>>> import numpy as np
>>> import numpy.linalg as la
>>> np.set_printoptions(suppress=True, linewidth=140)
>>> def rd(a):
...     return np.round(a, 4) + 0
... 
>>> K = np.load("dump.npy")
>>> print(K)
[[0 1 0 0]
 [1 0 0 0]
 [0 0 0 1]
 [0 0 1 0]]
>>> # splits into 2 blocks
>>> other = la.inv(K)
>>> print(rd(la.cond(K)))
1.0
>>> print(rd(la.inv(other)))
[[0. 1. 0. 0.]
 [1. 0. 0. 0.]
 [0. 0. 0. 1.]
 [0. 0. 1. 0.]]
>>> print(K @ other)
[[1. 0. 0. 0.]
 [0. 1. 0. 0.]
 [0. 0. 1. 0.]
 [0. 0. 0. 1.]]
>>> print(other)
[[0. 1. 0. 0.]
 [1. 0. 0. 0.]
 [0. 0. 0. 1.]
 [0. 0. 1. 0.]]
>>> print(rd(la.det(K) * other))
[[0. 1. 0. 0.]
 [1. 0. 0. 0.]
 [0. 0. 0. 1.]
 [0. 0. 1. 0.]]
>>> print(K @ K)
[[1 0 0 0]
 [0 1 0 0]
 [0 0 1 0]
 [0 0 0 1]]
>>> print(rd(la.det(K)))
1.0
>>> print(rd(np.sort(la.eigvals(K).real)))
[-1. -1.  1.  1.]
>>> print((la.matrix_power((K != 0) + (K.T != 0) + np.eye(4), 4) > 0).astype(int))
[[1 1 0 0]
 [1 1 0 0]
 [0 0 1 1]
 [0 0 1 1]]
>>> w, V = la.eigh(K)
>>> print(rd(V.T @ V))
[[1. 0. 0. 0.]
 [0. 1. 0. 0.]
 [0. 0. 1. 0.]
 [0. 0. 0. 1.]]
>>> print(rd(la.eigvalsh(K + -1 * np.eye(4))))
[-2. -2.  0.  0.]
>>> print(rd(V.T @ K @ V))
[[-1.  0.  0.  0.]
 [ 0. -1.  0.  0.]
 [ 0.  0.  1.  0.]
 [ 0.  0.  0.  1.]]
>>> print(np.unique(w.round(6) + 0, return_counts=True)[1])
[2 2]
>>> print(rd(la.svd(K, compute_uv=False)))
[1. 1. 1. 1.]
>>> print(w.sum(), np.trace(K))
0.0 0
>>> print((w > 1e-8).sum(), (w < -1e-8).sum())
2 2
>>> print(rd(la.eigvalsh(K @ K)))
[1. 1. 1. 1.]
>>> data = np.array([[4, 9, 9, 1], [5, 9, 6, 2], [5, 7, 6, 6], [5, 1, 9, 7]])
>>> print(data)
[[4 9 9 1]
 [5 9 6 2]
 [5 7 6 6]
 [5 1 9 7]]
>>> def softmax(z):
...     e = np.exp(z - z.max(axis=-1, keepdims=True))
...     return e / e.sum(axis=-1, keepdims=True)
... 
>>> print(rd(softmax(data).sum(axis=1)))
[1. 1. 1. 1.]
>>> print(rd(softmax(10 * data[0])))
[0.  0.5 0.5 0. ]
>>> print(rd(softmax(data[0])))
[0.0034 0.4982 0.4982 0.0002]
>>> scores = data @ data.T / np.sqrt(4)
>>> print(rd(softmax(scores)[0] @ data))
[4.     9.     8.9999 1.    ]
>>> print(softmax(scores).round(6).argmax(axis=1))
[0 0 2 3]
>>> print(rd(softmax(scores)))
[[1.     0.     0.     0.    ]
 [0.9959 0.0041 0.     0.    ]
 [0.1814 0.0055 0.813  0.0001]
 [0.     0.     0.     1.    ]]
>>> other = np.array([[-1, 3, -4, 3], [0, 4, -5, 0], [2, -2, 2, -1], [1, -1, 0, 2]])
>>> A = other + other.T
>>> print(A)
[[-2  3 -2  4]
 [ 3  8 -7 -1]
 [-2 -7  4 -1]
 [ 4 -1 -1  4]]
>>> print(la.matrix_power(K, 2))
[[1 0 0 0]
 [0 1 0 0]
 [0 0 1 0]
 [0 0 0 1]]
>>> print(rd(np.sort(np.abs(la.eigvals(K)))[::-1]))
[1. 1. 1. 1.]
>>> print(K @ np.ones(4))
[1. 1. 1. 1.]
>>> print(la.matrix_power(K, 100))
[[1 0 0 0]
 [0 1 0 0]
 [0 0 1 0]
 [0 0 0 1]]
>>> pr = np.eye(4)[1]
>>> for _ in range(7):
...     pr = pr @ K
...     print(pr.round(4))
... 
[1. 0. 0. 0.]
[0. 1. 0. 0.]
[1. 0. 0. 0.]
[0. 1. 0. 0.]
[1. 0. 0. 0.]
[0. 1. 0. 0.]
[1. 0. 0. 0.]
>>> print(rd(la.eigvalsh(A).min()))
-4.7938
>>> other = np.array([[1, -2, 4, 2], [5, -4, -3, 4], [0, 2, 4, 0], [-5, 2, -4, -2]])
>>> E = np.tril(other)
>>> print(E)
[[ 1  0  0  0]
 [ 5 -4  0  0]
 [ 0  2  4  0]
 [-5  2 -4 -2]]
>>> # triangular, det is the product of the diagonal
>>> other = E / np.sqrt((E ** 2).mean(axis=1, keepdims=True))
>>> print(rd(la.norm(other, axis=1)))
[2. 2. 2. 2.]
>>> print(E - E.mean(axis=1, keepdims=True))
[[ 0.75 -0.25 -0.25 -0.25]
 [ 4.75 -4.25 -0.25 -0.25]
 [-1.5   0.5   2.5  -1.5 ]
 [-2.75  4.25 -1.75  0.25]]
>>> print(rd(other[2]))
[0.     0.8944 1.7889 0.    ]
>>> print(la.matrix_rank(other) == la.matrix_rank(E))
True
>>> theta = np.radians(120)
>>> R = np.eye(4)
>>> R[1, 1] = R[0, 0] = np.cos(theta)
>>> R[1, 0], R[0, 1] = -np.sin(theta), np.sin(theta)
>>> print(rd(R))
[[-0.5    0.866  0.     0.   ]
 [-0.866 -0.5    0.     0.   ]
 [ 0.     0.     1.     0.   ]
 [ 0.     0.     0.     1.   ]]
>>> other = E @ R.T
>>> print(rd(np.abs(other - E).max(axis=0)))
[10.9641  3.      0.      0.    ]
>>> print(np.allclose(la.norm(E, axis=1), la.norm(other, axis=1)))
True
>>> print(la.matrix_power(E, 2))
[[  1   0   0   0]
 [-15  16   0   0]
 [ 10   0  16   0]
 [ 15 -20  -8   4]]
>>> print(rd(np.abs(la.eigvals(E)).max()))
4.0
>>> print((E - E.T) / 2)
[[ 0.  -2.5  0.   2.5]
 [ 2.5  0.  -1.  -1. ]
 [ 0.   1.   0.   2. ]
 [-2.5  1.  -2.   0. ]]
>>> print(np.allclose(E, E.T))
False
>>> print(np.trace(E))
-1
>>> M = np.array([[7, 5, 1, 8], [6, 7, 2, 0], [0, 2, 9, 2], [4, 8, 4, 6]])
>>> print(M)
[[7 5 1 8]
 [6 7 2 0]
 [0 2 9 2]
 [4 8 4 6]]
>>> x0 = np.array([2, -9, 1, 5])
>>> print(la.norm(M @ x0) <= la.norm(M, 2) * la.norm(x0) + 1e-9)
True
>>> print(np.einsum("ij,j->i", M, x0))
[ 10 -49   1 -30]
>>> print(np.sign((M @ x0).round(6)))
[ 1 -1  1 -1]
>>> print(M @ (2 * x0))
[ 20 -98   2 -60]
>>> print(M @ np.eye(4)[0])
[7. 6. 0. 4.]
>>> print(M @ np.ones(4))
[21. 15. 13. 22.]
>>> print((M * x0).sum(axis=1))
[ 10 -49   1 -30]
>>> print(rd(la.det(M[::-1])))
2066.0
>>> print(rd(la.det(2 * M)), rd(la.det(M)))
33056.0 2066.0
>>> print(np.trace(M))
29
>>> print(M @ M)
[[111 136  58 106]
 [ 84  83  38  52]
 [ 20  48  93  30]
 [100 132  80  76]]
>>> print(rd(la.det(M)))
2066.0
